% ipython --no-banner

In [1]: import numpy as np

In [2]: np.set_printoptions(suppress=True, linewidth=100)

In [3]: A = np.load("a.npy")

In [4]: A
Out[4]: 
array([[ 0.32,  5.63, -2.13],
       [-1.91,  3.16, -0.07],
       [-2.82,  2.09, -0.58],
       [ 0.71,  5.59, -0.52],
       [-0.66,  7.15,  0.77],
       [ 0.87,  6.85,  1.56],
       [-1.04,  7.92,  1.39],
       [ 1.24,  6.59,  0.33],
       [ 1.53,  6.36,  1.98],
       [ 1.01,  4.04, -1.13],
       [-1.86,  4.45, -0.28],
       [ 0.98,  4.59, -2.04],
       [ 1.21,  5.09, -0.96],
       [-3.9 ,  4.01, -1.46],
       [ 0.25,  6.05, -0.6 ]])

In [5]: proj = A @ np.linalg.solve(A.T @ A, A.T)

In [6]: np.allclose(proj @ proj, proj)
Out[6]: True

In [7]: np.round(proj @ A[:, 0], 2)
Out[7]: 
array([ 0.32, -1.91, -2.82,  0.71, -0.66,  0.87, -1.04,  1.24,  1.53,  1.01, -1.86,  0.98,  1.21,
       -3.9 ,  0.25])

In [8]: np.round(np.linalg.eigvalsh(proj), 2) + 0
Out[8]: array([0., 0., 0., 0., 0., 0., 0., 0., 0., 0., 0., 0., 1., 1., 1.])

In [9]: round(float(np.linalg.norm(A)), 2)
Out[9]: 22.83

In [10]: np.count_nonzero(A)
Out[10]: np.int64(45)

In [11]: A[15]
Traceback (most recent call last):
  Cell In[11], line 1
    A[15]
IndexError: index 15 is out of bounds for axis 0 with size 15


In [12]: np.unravel_index(np.abs(A).argmax(), A.shape)
Out[12]: (np.int64(6), np.int64(1))

In [13]: np.round(A.sum(axis=0), 2)
Out[13]: array([-4.07, 79.57, -3.74])

In [14]: np.linalg.matrix_rank(A)
Out[14]: np.int64(3)

In [15]: np.zeros(15, 3)
Traceback (most recent call last):
  Cell In[15], line 1
    np.zeros(15, 3)
TypeError: Cannot interpret '3' as a data type


In [16]: np.abs(A).max()
Out[16]: np.float64(7.92)

In [17]: cent = A[[5, 13]].astype(float)

In [18]: for _ in range(7):
    ...:     lab = np.linalg.norm(A[:, None] - cent, axis=-1).argmin(axis=1)
    ...:     cent = np.array([A[lab == j].mean(axis=0) for j in range(2)])
    ...: 

In [19]: lab
Out[19]: array([0, 1, 1, 0, 0, 0, 0, 0, 0, 0, 1, 0, 0, 1, 0])

In [20]: cent.round(2)
Out[20]: 
array([[ 0.58,  5.99, -0.12],
       [-2.62,  3.43, -0.6 ]])

In [21]: np.round(cent[1] - cent[0], 2)
Out[21]: array([-3.21, -2.56, -0.47])

In [22]: np.abs(cent[1] - cent[0]).argmax()
Out[22]: np.int64(0)

In [23]: cent @ cent
Traceback (most recent call last):
  Cell In[23], line 1
    cent @ cent
ValueError: matmul: Input operand 1 has a mismatch in its core dimension 0, with gufunc signature (n?,k),(k,m?)->(n?,m?) (size 2 is different from 3)


In [24]: C2 = cent.T @ cent

In [25]: np.round(np.trace(C2), 2), np.round((cent ** 2).sum(), 2)
Out[25]: (np.float64(55.19), np.float64(55.19))

In [26]: np.allclose(C2, C2.T)
Out[26]: True

In [27]: np.round(np.linalg.svd(cent, compute_uv=False) ** 2, 2)
Out[27]: array([48.51,  6.67])

In [28]: K = np.loadtxt("arr.csv", delimiter=",")

In [29]: K
Out[29]: 
array([[ 2., -2.,  0.],
       [-2.,  0., -2.],
       [ 0., -2., -1.]])

In [30]: B = np.array([[0, 2, 3], [1, 1, 0], [0, 3, 2]])

In [31]: np.einsum("ij,ij->i", K, K)
Out[31]: array([8., 8., 5.])

In [32]: np.vstack([K, B.T]).shape
Out[32]: (6, 3)

In [33]: np.einsum("ij->j", K)
Out[33]: array([ 0., -4., -3.])
